% ipython --no-banner

In [1]: import numpy as np

In [2]: np.set_printoptions(precision=2, suppress=True, linewidth=120)

In [3]: O, _ = np.linalg.qr(np.array([[-1.1, -0.6, 1.0, 1.8, 2.0],
   ...:     [0.5, 0.1, 0.9, -0.4, 0.0],
   ...:     [-0.6, -0.2, 1.2, 0.3, 0.8],
   ...:     [0.6, -0.8, 0.2, 1.6, -0.3],
   ...:     [1.0, 0.2, 0.7, -1.1, 0.2]]))

In [4]: V, _ = np.linalg.qr(np.array([[-0.3, -0.8, 1.6], [0.8, 0.1, -0.8], [1.7, -1.2, -0.8]]))

In [5]: sigma = 10 * 0.5 ** np.arange(3)

In [6]: A = O[:, :3] * sigma @ V[:3]

In [7]: A
Out[7]: 
array([[-0.55, -4.54, -4.68],
       [-1.65,  1.83,  1.92],
       [-0.95, -3.1 , -1.75],
       [-2.05,  4.89, -1.98],
       [-1.94,  4.2 ,  3.41]])

In [8]: rng = np.random.default_rng(476)

In [9]: A2 = A + rng.integers(-2, 3, (5, 1)) @ rng.integers(-2, 3, (1, 3))

In [10]: A2
Out[10]: 
array([[ 1.45, -6.54, -6.68],
       [-5.65,  5.83,  5.92],
       [-2.95, -1.1 ,  0.25],
       [-2.05,  4.89, -1.98],
       [-1.94,  4.2 ,  3.41]])

In [11]: np.linalg.matrix_rank(A2 - A, tol=1e-8)
Out[11]: np.int64(1)

In [12]: np.round(np.linalg.svd(A2 - A, compute_uv=False), 2) + 0
Out[12]: array([8.49, 0.  , 0.  ])

In [13]: G = A2.T @ A2

In [14]: (A2 @ A2.T).shape
Out[14]: (5, 5)

In [15]: np.linalg.eigvalsh(G)[::-1]
Out[15]: array([222.53,  24.79,  18.26])

In [16]: round(float(np.trace(G)), 2), np.round((A2 ** 2).sum(), 2)
Out[16]: (265.58, np.float64(265.58))

In [17]: np.allclose(G, G.T)
Out[17]: True

In [18]: t3 = np.stack([A, -1 * A, A[::-1]])

In [19]: np.linalg.norm(t3, axis=(1, 2))
Out[19]: array([11.46, 11.46, 11.46])

In [20]: t3.shape
Out[20]: (3, 5, 3)

In [21]: (t3 @ A.T).shape
Out[21]: (3, 5, 5)

In [22]: np.linalg.matrix_rank(t3.reshape(3, -1))
Out[22]: np.int64(2)

In [23]: np.einsum("bij,cij->bc", t3, t3)
Out[23]: 
array([[ 131.25, -131.25,  -37.23],
       [-131.25,  131.25,   37.23],
       [ -37.23,   37.23,  131.25]])

In [24]: A2 = np.array([[-1, 3, 2], [3, 2, 2], [-3, 0, 3]])

In [25]: np.vstack([A, A2.T]).shape
Out[25]: (8, 3)

In [26]: np.einsum("ij->j", A)
Out[26]: array([-7.14,  3.28, -3.08])

In [27]: P = A @ np.linalg.solve(A.T @ A, A.T)

In [28]: np.round((np.eye(5) - P) @ A, 2) + 0
Out[28]: 
array([[0., 0., 0.],
       [0., 0., 0.],
       [0., 0., 0.],
       [0., 0., 0.],
       [0., 0., 0.]])

In [29]: np.round(np.linalg.eigvalsh(P), 2) + 0
Out[29]: array([0., 0., 1., 1., 1.])

In [30]: P @ A[:, 2]
Out[30]: array([-4.68,  1.92, -1.75, -1.98,  3.41])

In [31]: np.diag(P)
Out[31]: array([0.64, 0.39, 0.45, 0.96, 0.56])

In [32]: np.trace(P)
Out[32]: np.float64(3.0)

In [33]: theta = np.deg2rad(120)

In [34]: X = np.eye(5)

In [35]: X[np.ix_([2, 3], [2, 3])] = [[np.cos(theta), -np.sin(theta)], [np.sin(theta), np.cos(theta)]]

In [36]: X
Out[36]: 
array([[ 1.  ,  0.  ,  0.  ,  0.  ,  0.  ],
       [ 0.  ,  1.  ,  0.  ,  0.  ,  0.  ],
       [ 0.  ,  0.  , -0.5 , -0.87,  0.  ],
       [ 0.  ,  0.  ,  0.87, -0.5 ,  0.  ],
       [ 0.  ,  0.  ,  0.  ,  0.  ,  1.  ]])

In [37]: # columns are unit length and at right angles

In [38]: r0 = np.array([-3, 2, 3, -3, -2])

In [39]: A2 = X + np.outer(r0, np.eye(5)[1])

In [40]: np.linalg.matrix_rank(np.linalg.inv(A2) - np.linalg.inv(X), tol=1e-8)
Out[40]: np.int64(1)

In [41]: round(np.linalg.det(A2) / np.linalg.det(X), 2), round(float(1 + np.linalg.solve(X, r0)[1]), 2)
Out[41]: (np.float64(3.0), 3.0)

In [42]: A2
Out[42]: 
array([[ 1.  , -3.  ,  0.  ,  0.  ,  0.  ],
       [ 0.  ,  3.  ,  0.  ,  0.  ,  0.  ],
       [ 0.  ,  3.  , -0.5 , -0.87,  0.  ],
       [ 0.  , -3.  ,  0.87, -0.5 ,  0.  ],
       [ 0.  , -2.  ,  0.  ,  0.  ,  1.  ]])

In [43]: theta = np.radians(135)

In [44]: r_ = np.eye(5)

In [45]: r_[0, 0] = r_[3, 3] = np.cos(theta)

In [46]: r_[0, 3], r_[3, 0] = -np.sin(theta), np.sin(theta)

In [47]: r_
Out[47]: 
array([[-0.71,  0.  ,  0.  , -0.71,  0.  ],
       [ 0.  ,  1.  ,  0.  ,  0.  ,  0.  ],
       [ 0.  ,  0.  ,  1.  ,  0.  ,  0.  ],
       [ 0.71,  0.  ,  0.  , -0.71,  0.  ],
       [ 0.  ,  0.  ,  0.  ,  0.  ,  1.  ]])

In [48]: A2 = X @ r_.T

In [49]: np.allclose(X @ X.T, A2 @ A2.T)
Out[49]: True

In [50]: np.linalg.svd(X, compute_uv=False), np.linalg.svd(A2, compute_uv=False)
Out[50]: (array([1., 1., 1., 1., 1.]), array([1., 1., 1., 1., 1.]))

In [51]: A2
Out[51]: 
array([[-0.71,  0.  ,  0.  ,  0.71,  0.  ],
       [ 0.  ,  1.  ,  0.  ,  0.  ,  0.  ],
       [ 0.61,  0.  , -0.5 ,  0.61,  0.  ],
       [ 0.35,  0.  ,  0.87,  0.35,  0.  ],
       [ 0.  ,  0.  ,  0.  ,  0.  ,  1.  ]])

In [52]: (np.linalg.matrix_power((X != 0) + (X.T != 0) + np.eye(5), 5) > 0).astype(int)
Out[52]: 
array([[1, 0, 0, 0, 0],
       [0, 1, 0, 0, 0],
       [0, 0, 1, 1, 0],
       [0, 0, 1, 1, 0],
       [0, 0, 0, 0, 1]])

In [53]: (X != 0).astype(int)
Out[53]: 
array([[1, 0, 0, 0, 0],
       [0, 1, 0, 0, 0],
       [0, 0, 1, 1, 0],
       [0, 0, 1, 1, 0],
       [0, 0, 0, 0, 1]])

In [54]: round(float(np.linalg.det(X)), 2)
Out[54]: 1.0

In [55]: m1 = np.tril(np.array([[-3, -3, -3], [3, -2, 1], [-3, 1, 0]]), -1) + np.eye(3, dtype=int)

In [56]: m1
Out[56]: 
array([[ 1,  0,  0],
       [ 3,  1,  0],
       [-3,  1,  1]])

In [57]: # triangular: eigenvalues sit on the diagonal

In [58]: evals, V = np.linalg.eig(m1)

In [59]: m1 @ V[:, 0] - evals[0] * V[:, 0]
Out[59]: array([0., 0., 0.])

In [60]: np.prod(evals)
Out[60]: np.float64(1.0)

In [61]: evals
Out[61]: array([1., 1., 1.])
